In [1]: import numpy as np

In [2]: np.set_printoptions(suppress=True, linewidth=200)

In [3]: M = np.array([[0, 0, 4, 2, 3, 2, -1, 0],
   ...:     [0, 0, -5, 2, 2, 1, -3, 1],
   ...:     [-4, 5, 0, -1, 2, 3, -3, 0],
   ...:     [-2, -2, 1, 0, -1, -6, 3, -1],
   ...:     [-3, -2, -2, 1, 0, 2, 0, 0],
   ...:     [-2, -1, -3, 6, -2, 0, 2, 1],
   ...:     [1, 3, 3, -3, 0, -2, 0, 0],
   ...:     [0, -1, 0, 1, 0, -1, 0, 0]])

In [4]: M
Out[4]: 
array([[ 0,  0,  4,  2,  3,  2, -1,  0],
       [ 0,  0, -5,  2,  2,  1, -3,  1],
       [-4,  5,  0, -1,  2,  3, -3,  0],
       [-2, -2,  1,  0, -1, -6,  3, -1],
       [-3, -2, -2,  1,  0,  2,  0,  0],
       [-2, -1, -3,  6, -2,  0,  2,  1],
       [ 1,  3,  3, -3,  0, -2,  0,  0],
       [ 0, -1,  0,  1,  0, -1,  0,  0]])

In [5]: x = np.array([-3, -3, 1, 2, 2, -1, 1, -3])

In [6]: M @ (2 * x)
Out[6]: array([ 22,  -8, -14,  46,  26,  26, -26,  12])

In [7]: (M * x).sum(axis=1)
Out[7]: array([ 11,  -4,  -7,  23,  13,  13, -13,   6])

In [8]: M @ x
Out[8]: array([ 11,  -4,  -7,  23,  13,  13, -13,   6])

In [9]: M * x
Out[9]: 
array([[  0,   0,   4,   4,   6,  -2,  -1,   0],
       [  0,   0,  -5,   4,   4,  -1,  -3,  -3],
       [ 12, -15,   0,  -2,   4,  -3,  -3,   0],
       [  6,   6,   1,   0,  -2,   6,   3,   3],
       [  9,   6,  -2,   2,   0,  -2,   0,   0],
       [  6,   3,  -3,  12,  -4,   0,   2,  -3],
       [ -3,  -9,   3,  -6,   0,   2,   0,   0],
       [  0,   3,   0,   2,   0,   1,   0,   0]])

In [10]: (M @ x).argmax()
Out[10]: np.int64(3)

In [11]: W1 = np.array([[2, -2], [1, 0], [2, 1], [-1, -1], [-2, 2], [2, 2], [0, 1], [-1, 0]])

In [12]: beta = np.array([0, 1])

In [13]: hid = np.maximum(M @ W1 + beta, 0)

In [14]: np.linalg.matrix_rank(hid)
Out[14]: np.int64(2)

In [15]: W2 = np.array([[0, 0, 1], [8, 3, 2]])

In [16]: W1 @ W2
Out[16]: 
array([[-16,  -6,  -2],
       [  0,   0,   1],
       [  8,   3,   4],
       [ -8,  -3,  -3],
       [ 16,   6,   2],
       [ 16,   6,   6],
       [  8,   3,   2],
       [  0,   0,  -1]])

In [17]: hid @ W2
Out[17]: 
array([[ 96,  36,  28],
       [  0,   0,   0],
       [136,  51,  34],
       [  0,   0,   0],
       [ 64,  24,  16],
       [  0,   0,   0],
       [  8,   3,  12],
       [  0,   0,   0]])
